In [1]: import numpy as np

In [2]: import numpy.linalg as la

In [3]: np.set_printoptions(precision=2, suppress=True, linewidth=120)

In [4]: def rd(a):
   ...:     return np.round(a, 2) + 0
   ...: 

In [5]: arr = np.load("w.npy")

In [6]: arr
Out[6]: 
array([[ 2., -2.,  0.,  0.,  0.,  0.],
       [-2., -2., -2.,  0.,  0.,  0.],
       [ 0., -2.,  1., -2.,  0.,  0.],
       [ 0.,  0., -2.,  3., -2.,  0.],
       [ 0.,  0.,  0., -2., -2., -2.],
       [ 0.,  0.,  0.,  0., -2., -3.]])

In [7]: rd(la.norm(arr, axis=1))
Out[7]: array([2.83, 3.46, 3.  , 4.12, 3.46, 3.61])

In [8]: rd(la.norm(arr, axis=0))
Out[8]: array([2.83, 3.46, 3.  , 4.12, 3.46, 3.61])

In [9]: arr[5] @ arr[0]
Out[9]: np.float64(0.0)

In [10]: x0 = np.array([0, 8, -4, -7, 7, 1])

In [11]: (arr @ x0).argmax()
Out[11]: np.int64(4)

In [12]: np.sign((arr @ x0).round(6))
Out[12]: array([-1., -1., -1., -1., -1., -1.])

In [13]: (arr * x0).sum(axis=1)
Out[13]: array([-16.,  -8.,  -6., -27.,  -2., -17.])

In [14]: arr @ np.eye(6)[4]
Out[14]: array([ 0.,  0.,  0., -2., -2., -2.])

In [15]: arr @ x0
Out[15]: array([-16.,  -8.,  -6., -27.,  -2., -17.])

In [16]: X = np.load("data.npy")

In [17]: X
Out[17]: 
array([[ 0,  0,  0,  0,  0,  0,  2,  5],
       [ 4,  0,  0,  0,  0,  0,  2, 13],
       [ 4,  0,  0,  0,  0,  0,  2, 13],
       [ 4,  0,  0,  0,  0,  0,  2, 13],
       [ 0,  0,  0,  0,  0,  0,  2,  5],
       [ 0,  0,  0,  0,  3,  0,  2,  1],
       [ 0,  0,  0,  0,  3,  0,  2,  1],
       [ 0,  0,  0,  0,  0,  0,  2,  5],
       [ 2,  0,  0,  0,  0,  0,  2,  9],
       [ 4,  0,  0,  0,  0,  0,  2, 13],
       [ 4,  0,  0,  0,  0,  0,  2, 13],
       [ 0,  0,  0,  0,  0,  0,  2,  5],
       [ 0,  0,  0,  0,  0,  0,  2,  5],
       [ 0,  0,  0,  0,  3,  0,  2,  1],
       [ 4,  0,  0,  0,  0,  0,  2, 13],
       [ 4,  0,  0,  0,  0,  0,  2, 13],
       [ 4,  0,  0,  0,  0,  0,  2, 13],
       [ 0,  0,  0,  0,  3,  0,  2,  1],
       [ 2,  0,  0,  0,  0,  0,  2,  9],
       [ 0,  0,  0,  0,  3,  0,  2,  1],
       [ 2,  0,  0,  0,  0,  0,  2,  9],
       [ 0,  0,  0,  0,  0,  0,  2,  5],
       [ 4,  0,  0,  0,  0,  0,  2, 13],
       [ 4,  0,  0,  0,  0,  0,  2, 13],
       [ 0,  0,  0,  0,  0,  0,  2,  5],
       [ 2,  0,  0,  0,  0,  0,  2,  9],
       [ 4,  0,  0,  0,  0,  0,  2, 13],
       [ 2,  0,  0,  0,  0,  0,  2,  9],
       [ 2,  0,  0,  0,  0,  0,  2,  9],
       [ 0,  0,  0,  0,  3,  0,  2,  1],
       [ 4,  0,  0,  0,  0,  0,  2, 13],
       [ 0,  0,  0,  0,  3,  0,  2,  1],
       [ 2,  0,  0,  0,  0,  0,  2,  9],
       [ 0,  0,  0,  0,  0,  0,  2,  5],
       [ 0,  0,  0,  0,  0,  0,  2,  5],
       [ 0,  0,  0,  0,  3,  0,  2,  1],
       [ 0,  0,  0,  0,  3,  0,  2,  1],
       [ 2,  0,  0,  0,  0,  0,  2,  9]])

In [18]: np.unique(X.round(6), axis=0).shape
Out[18]: (4, 8)

In [19]: rd(np.trace(la.pinv(X) @ X))
Out[19]: np.float64(3.0)
